$ python -q
>>> import numpy as np
>>> np.set_printoptions(precision=4, suppress=True, linewidth=160, legacy="1.25")
>>> def rnd(a):
...     return np.round(a, 4) + 0
... 
>>> data = np.loadtxt("m.csv", delimiter=",")
>>> rnd(data)
array([[ 12.301 , -13.1697,  -8.6744],
       [ 12.4599, -15.1281,  -3.9864],
       [ -1.177 ,  -5.5731,  19.1717],
       [ -9.7658,  15.7909,  -7.4348],
       [  6.4727,  -1.6057, -18.8554],
       [  8.7063,  -5.1845, -17.243 ],
       [ -3.7515,  -2.2678,  19.5137],
       [  6.0336, -13.1789,  13.7809],
       [  9.5797, -15.7001,   7.8573],
       [  5.8713, -13.0379,  13.9836],
       [-10.4801,   8.4667,  14.7812]])
>>> C = data[[5, 0]].astype(float)
>>> for _ in range(3):
...     lab = np.linalg.norm(data[:, None] - C, axis=-1).argmin(axis=1)
...     C = np.array([data[lab == j].mean(axis=0) for j in range(2)])
... 
>>> lab
array([0, 0, 1, 0, 0, 0, 1, 1, 1, 1, 1])
>>> np.abs(C[1] - C[0]).argmax()
2
>>> rnd(C)
array([[  6.0348,  -3.8594, -11.2388],
       [  1.0127,  -6.8819,  14.8481]])
>>> np.bincount(lab)
array([5, 6])
>>> M2 = np.array([[0, -1, -2], [-2, 0, 0], [-1, 3, -1]])
>>> np.linalg.matrix_rank(data @ M2)
2
>>> np.linalg.matrix_rank(np.vstack([data, M2.T]))
3
>>> M2 @ data
Traceback (most recent call last):
  File "<python-input-14>", line 1, in <module>
    M2 @ data
    ~~~^~~~~~
ValueError: matmul: Input operand 1 has a mismatch in its core dimension 0, with gufunc signature (n?,k),(k,m?)->(n?,m?) (size 11 is different from 3)
>>> lab = data[:, 0] > np.median(data[:, 0])
>>> f = data[lab].mean(axis=0) - data[~lab].mean(axis=0)
>>> (((data - data.mean(axis=0)) @ f > 0) == lab).mean()
1.0
>>> rnd(f)
array([ 12.1155,  -8.5243, -20.4797])
>>> ((data - data.mean(axis=0)) @ f > 0).astype(int)
array([1, 1, 0, 0, 1, 1, 0, 0, 1, 0, 0])
>>> Xc = data - data.mean(axis=0)
>>> evecs = np.linalg.svd(Xc)[2][:2]
>>> M2 = Xc - Xc @ evecs.T @ evecs
>>> rnd(M2.std(axis=0))
array([0., 0., 0.])
>>> np.linalg.norm(M2, axis=1).round(6).argmax()
0
>>> arr = np.load("arr.npy")
>>> arr
array([[0, 1, 1],
       [1, 0, 1],
       [1, 1, 0]])
>>> # symmetric
>>> G = arr.T @ arr
>>> np.trace(G), (arr ** 2).sum()
(6, 6)
>>> (arr @ arr.T).shape
(3, 3)
>>> def softmax(z):
...     e = np.exp(z - z.max(axis=-1, keepdims=True))
...     return e / e.sum(axis=-1, keepdims=True)
... 
>>> rnd(softmax(arr[2] + -2))
array([0.4223, 0.4223, 0.1554])
>>> rnd(softmax(10 * arr[2]))
array([0.5, 0.5, 0. ])
>>> softmax(arr).sum(axis=1)
array([1., 1., 1.])
>>> rnd(softmax(arr[2]))
array([0.4223, 0.4223, 0.1554])
>>> S = arr @ arr.T / np.sqrt(3)
>>> rnd(softmax(S))
array([[0.4711, 0.2645, 0.2645],
       [0.2645, 0.4711, 0.2645],
       [0.2645, 0.2645, 0.4711]])
>>> rnd(softmax(S + np.triu(np.full(S.shape, -np.inf), 1)))
array([[1.    , 0.    , 0.    ],
       [0.3595, 0.6405, 0.    ],
       [0.2645, 0.2645, 0.4711]])
>>> np.allclose(arr @ arr.T, arr.T @ arr)
True
>>> np.linalg.determinant(arr)
Traceback (most recent call last):
  File "<python-input-40>", line 1, in <module>
    np.linalg.determinant(arr)
    ^^^^^^^^^^^^^^^^^^^^^
AttributeError: module 'numpy.linalg' has no attribute 'determinant'
>>> rnd(np.linalg.det(arr))
2.0
>>> np.allclose(arr, arr.T)
True
>>> np.trace(arr)
0
>>> E = np.loadtxt("sample18.csv", delimiter=",")
>>> E
array([[ 2.799 ,  5.7076, 11.5884],
       [-4.4078,  0.7059, -5.8437],
       [ 2.2137,  5.3494, 12.3775],
       [ 3.3406,  4.8392,  9.9998],
       [ 2.4977,  3.4642,  9.9654],
       [-2.3561, -6.6857, -9.9717],
       [ 3.0043,  5.28  , 11.3286],
       [-2.6727, -6.0811, -9.6703],
       [-4.6686, -4.8371, -9.6452],
       [ 4.7645,  4.3472,  9.83  ],
       [ 2.9769,  5.6629, 11.5713],
       [ 2.9598,  4.2165, 11.0022],
       [-4.4903,  1.4052, -7.5895],
       [-5.9359, -0.2851, -7.3362],
       [ 2.6181,  4.5705, 10.6739],
       [-4.3157, -8.423 , -9.7732],
       [-3.8631, -6.3835, -9.2161],
       [ 3.0128,  4.9995, 12.5322],
       [-1.9757, -5.0487, -9.5837]])
>>> x = np.array([1, 3, -5])
>>> y = E @ x
>>> coef, lr = np.zeros(3), 1 / np.linalg.norm(E, 2) ** 2
>>> for i in range(3):
...     coef -= lr * E.T @ (E @ coef - y)
...     if i % 1 == 0: print(i, round(np.linalg.norm(E @ coef - y), 4))
... 
0 32.2763
1 31.5401
2 30.8294
>>> rnd(coef)
array([-0.8582, -0.8948, -2.5712])
